$ python3 -q
>>> import numpy as np
>>> import numpy.linalg as la
>>> np.set_printoptions(precision=2, suppress=True, linewidth=160)
>>> E = np.load("sample8.npy")
>>> print(E)
[[2 2 1 2 3]
 [2 2 1 2 3]
 [2 5 1 4 6]
 [1 0 1 0 2]
 [2 1 1 0 4]
 [1 0 1 0 2]
 [1 0 0 0 1]
 [2 3 1 2 4]
 [1 2 1 2 2]
 [1 2 0 2 3]
 [1 2 1 2 2]
 [2 3 1 2 4]
 [0 0 0 0 0]
 [1 0 1 0 2]
 [2 0 1 0 3]
 [3 3 1 2 5]
 [1 2 1 2 4]
 [1 4 1 4 4]
 [1 2 0 2 3]
 [1 2 0 2 3]
 [2 1 1 0 4]
 [0 0 0 0 0]
 [2 3 1 2 4]
 [2 1 0 0 3]
 [0 2 0 2 2]
 [2 2 1 2 3]
 [2 3 1 2 4]
 [1 2 0 2 3]]
>>> labels = E[:, 1] > np.median(E[:, 1])
>>> r0 = E[labels].mean(axis=0) - E[~labels].mean(axis=0)
>>> print(round(float((((E - E.mean(axis=0)) @ r0 > 0) == labels).mean()), 2))
0.71
>>> print(((E - E.mean(axis=0)) @ r0 > 0).astype(int))
[1 1 1 0 0 0 0 1 0 1 0 1 0 0 0 1 1 1 1 1 0 0 1 0 0 1 1 1]
>>> d = la.norm(E[:, None] - E[None], axis=-1)
>>> print(d[15].round(6).argsort(kind="stable")[:4])
[15  7 11 22]
>>> print(la.matrix_rank(d ** 2))
7
>>> print(d[15])
[2.45 2.45 3.16 5.1  3.16 5.1  5.83 1.41 3.74 3.16 3.74 1.41 6.93 5.1  4.24 0.   2.45 3.16 3.16 3.16 3.16 6.93 1.41 3.74 4.47 2.45 1.41 3.16]
>>> B = np.c_[E[:, :2] @ np.array([[0, -2], [-3, 3]]), np.array([-1, 1, 0, -1, -2, 2, 1, -1, 2, -2, 1, 2, 0, -2, -2, -2, -2, 2, 2, 1, 2, 0, -1, -1, 0, 1, 0, -1])]
>>> print(B)
[[ -6   2  -1]
 [ -6   2   1]
 [-15  11   0]
 [  0  -2  -1]
 [ -3  -1  -2]
 [  0  -2   2]
 [  0  -2   1]
 [ -9   5  -1]
 [ -6   4   2]
 [ -6   4  -2]
 [ -6   4   1]
 [ -9   5   2]
 [  0   0   0]
 [  0  -2  -2]
 [  0  -4  -2]
 [ -9   3  -2]
 [ -6   4  -2]
 [-12  10   2]
 [ -6   4   2]
 [ -6   4   1]
 [ -3  -1   2]
 [  0   0   0]
 [ -9   5  -1]
 [ -3  -1  -1]
 [ -6   6   0]
 [ -6   2   1]
 [ -9   5   0]
 [ -6   4  -1]]
>>> print(la.norm(la.qr(E)[0].T @ B, axis=0) ** 2 / ((B ** 2).sum(axis=0) + 1e-12))
[1.   1.   0.15]
>>> print(la.matrix_rank(B))
3
